% ipython --no-banner

In [1]: import numpy as np

In [2]: import numpy.linalg as la

In [3]: np.set_printoptions(suppress=True, linewidth=140)

In [4]: A = np.load("out19.npy")

In [5]: A.round(2)
Out[5]: 
array([[0.33, 0.  , 0.33, 0.  , 0.  , 0.  , 0.33],
       [0.25, 0.25, 0.25, 0.25, 0.  , 0.  , 0.  ],
       [0.  , 0.25, 0.25, 0.25, 0.25, 0.  , 0.  ],
       [0.  , 0.  , 0.  , 0.5 , 0.5 , 0.  , 0.  ],
       [0.33, 0.  , 0.33, 0.  , 0.33, 0.  , 0.  ],
       [0.33, 0.  , 0.  , 0.  , 0.33, 0.33, 0.  ],
       [0.33, 0.  , 0.  , 0.  , 0.  , 0.33, 0.33]])

In [6]: # rows and columns are dependent

In [7]: t3 = np.stack([A, -2 * A, A[::-1]])

In [8]: np.round(la.norm(t3, axis=(1, 2)), 2)
Out[8]: array([1.53, 3.06, 1.53])

In [9]: np.round(t3.sum(axis=0), 2)
Out[9]: 
array([[ 0.  ,  0.  , -0.33,  0.  ,  0.  ,  0.33,  0.  ],
       [ 0.08, -0.25, -0.25, -0.25,  0.33,  0.33,  0.  ],
       [ 0.33, -0.25,  0.08, -0.25,  0.08,  0.  ,  0.  ],
       [ 0.  ,  0.  ,  0.  ,  0.  ,  0.  ,  0.  ,  0.  ],
       [-0.33,  0.25, -0.08,  0.25, -0.08,  0.  ,  0.  ],
       [-0.08,  0.25,  0.25,  0.25, -0.33, -0.33,  0.  ],
       [ 0.  ,  0.  ,  0.33,  0.  ,  0.  , -0.33,  0.  ]])

In [10]: la.matrix_rank(t3.reshape(3, -1))
Out[10]: np.int64(2)

In [11]: np.round(la.det(t3), 2)
Out[11]: array([0., 0., 0.])

In [12]: np.round(np.einsum("bij,cij->bc", t3, t3), 2)
Out[12]: 
array([[ 2.33, -4.67,  1.44],
       [-4.67,  9.33, -2.89],
       [ 1.44, -2.89,  2.33]])

In [13]: J = np.load("dump.npy")

In [14]: J
Out[14]: 
array([[ 1, -2,  4, -8],
       [ 1, -1,  1, -1],
       [ 1,  0,  0,  0],
       [ 1,  1,  1,  1],
       [ 1,  2,  4,  8],
       [ 1,  3,  9, 27]])

In [15]: proj = J @ la.solve(J.T @ J, J.T)

In [16]: np.round((np.eye(6) - proj) @ J, 2) + 0
Out[16]: 
array([[0., 0., 0., 0.],
       [0., 0., 0., 0.],
       [0., 0., 0., 0.],
       [0., 0., 0., 0.],
       [0., 0., 0., 0.],
       [0., 0., 0., 0.]])

In [17]: np.round(proj @ J[:, 2], 2) + 0
Out[17]: array([4., 1., 0., 1., 4., 9.])

In [18]: la.matrix_rank(np.eye(6) - proj)
Out[18]: np.int64(2)

In [19]: rng = np.random.default_rng(872)

In [20]: A2 = J + rng.integers(-2, 3, (6, 1)) @ rng.integers(-2, 3, (1, 4))

In [21]: A2
Out[21]: 
array([[  3,  -4,   6, -10],
       [  3,  -3,   3,  -3],
       [  3,  -2,   2,  -2],
       [ -1,   3,  -1,   3],
       [  1,   2,   4,   8],
       [  2,   2,  10,  26]])

In [22]: np.round(la.svd(A2 - J, compute_uv=False), 2) + 0
Out[22]: array([8.25, 0.  , 0.  , 0.  ])

In [23]: la.matrix_rank(A2 - J, tol=1e-8)
Out[23]: np.int64(1)

In [24]: W2 = 5 * np.array([[-1.8, 0.9, 1.4, 1.1, 0.8], [-0.9, 0.3, -0.2, 0.5, 0.7]])

In [25]: lab = rng.integers(0, 2, 20)

In [26]: X = W2[lab] + rng.normal(size=(20, 5))

In [27]: X.round(2)
Out[27]: 
array([[ -9.59,   4.01,   6.91,   6.41,   4.83],
       [ -5.83,   2.43,  -1.06,   2.43,   3.03],
       [ -4.9 ,   1.47,  -1.45,   2.31,   5.15],
       [ -4.95,   2.5 ,  -0.15,   2.63,   3.67],
       [ -9.59,   4.49,   7.06,   4.63,   3.33],
       [ -7.95,   4.12,   6.04,   4.82,   4.23],
       [-10.14,   4.02,   8.13,   4.85,   2.53],
       [ -5.22,   0.82,   0.31,   3.9 ,   3.49],
       [ -9.89,   5.17,   7.5 ,   7.58,   3.49],
       [ -4.38,  -0.1 ,  -1.96,   2.53,   3.26],
       [-10.85,   4.11,   5.97,   5.18,   3.61],
       [ -4.26,   2.  ,  -0.43,   3.18,   2.57],
       [ -8.54,   5.06,   6.59,   6.33,   3.19],
       [ -8.13,   4.38,   6.92,   6.53,   3.58],
       [ -4.4 ,   1.53,  -1.81,   1.83,   3.1 ],
       [ -5.77,   1.8 ,   1.52,   1.84,   3.03],
       [ -3.22,   3.23,  -1.31,   0.54,   3.09],
       [ -8.22,   3.53,   7.52,   3.1 ,   4.03],
       [ -5.98,   2.48,  -1.97,   2.28,   3.26],
       [ -7.16,   4.32,   7.35,   5.39,   4.09]])

In [28]: dist = la.norm(X[:, None] - X[None], axis=-1)

In [29]: dist[1].round(6).argsort(kind="stable")[:4]
Out[29]: array([ 1, 18,  3, 14])

In [30]: dist.mean(axis=1).argmax()
Out[30]: np.int64(16)

In [31]: (dist + 1e9 * np.eye(20)).round(6).argmin(axis=1)
Out[31]: array([13, 18, 14,  1,  6, 19,  4, 11, 12, 14,  4,  3, 13, 12,  9,  3, 14,  5,  1, 13])

In [32]: np.unravel_index(dist.round(6).argmax(), dist.shape)
Out[32]: (np.int64(8), np.int64(16))

In [33]: la.matrix_rank(dist ** 2)
Out[33]: np.int64(7)
